$ python -q
>>> import numpy as np
>>> import numpy.linalg as la
>>> np.set_printoptions(precision=1, suppress=True, linewidth=120)
>>> data = np.load("sample6.npy")
>>> print(data)
[[ 0.2  0.8 -0.4  4.4 -2.2  0.5]
 [-3.6 -0.7  0.   1.6 -2.3  1.9]
 [ 0.6 -2.9 -1.8  2.7  2.2 -1.1]
 [ 4.7  1.2  0.3 -0.5  1.   0.5]
 [ 0.6  1.   3.7  1.3  2.7 -0.8]
 [-0.1  4.1  1.2  1.7 -0.3  1.9]
 [ 3.4  0.2  0.9  0.5 -3.5  0.3]
 [-0.8 -1.   2.  -2.6  2.5 -2.5]
 [-1.   3.6  1.7 -0.1 -1.3  2.5]
 [ 1.7 -1.5 -0.6  2.1  2.7 -2.8]]
>>> th = np.radians(135)
>>> r_ = np.eye(6)
>>> r_[5, 5] = r_[4, 4] = np.cos(th)
>>> r_[5, 4], r_[4, 5] = -np.sin(th), np.sin(th)
>>> print(r_)
[[ 1.   0.   0.   0.   0.   0. ]
 [ 0.   1.   0.   0.   0.   0. ]
 [ 0.   0.   1.   0.   0.   0. ]
 [ 0.   0.   0.   1.   0.   0. ]
 [ 0.   0.   0.   0.  -0.7  0.7]
 [ 0.   0.   0.   0.  -0.7 -0.7]]
>>> other = data @ r_.T
>>> print(np.allclose(data @ data.T, other @ other.T))
True
>>> print(la.svd(data, compute_uv=False), la.svd(other, compute_uv=False))
[9.6 7.5 7.2 5.9 3.4 1.8] [9.6 7.5 7.2 5.9 3.4 1.8]
>>> print(np.round(la.det(r_), 1), round(np.trace(r_), 1))
1.0 2.6
>>> print(np.abs(other - data).max(axis=0))
[0.  0.  0.  0.  6.6 3.3]
>>> print(other.round(1) + 0)
[[ 0.2  0.8 -0.4  4.4  1.9  1.2]
 [-3.6 -0.7  0.   1.6  3.   0.3]
 [ 0.6 -2.9 -1.8  2.7 -2.3 -0.8]
 [ 4.7  1.2  0.3 -0.5 -0.4 -1.1]
 [ 0.6  1.   3.7  1.3 -2.5 -1.3]
 [-0.1  4.1  1.2  1.7  1.6 -1.1]
 [ 3.4  0.2  0.9  0.5  2.7  2.3]
 [-0.8 -1.   2.  -2.6 -3.5  0. ]
 [-1.   3.6  1.7 -0.1  2.7 -0.8]
 [ 1.7 -1.5 -0.6  2.1 -3.9  0.1]]
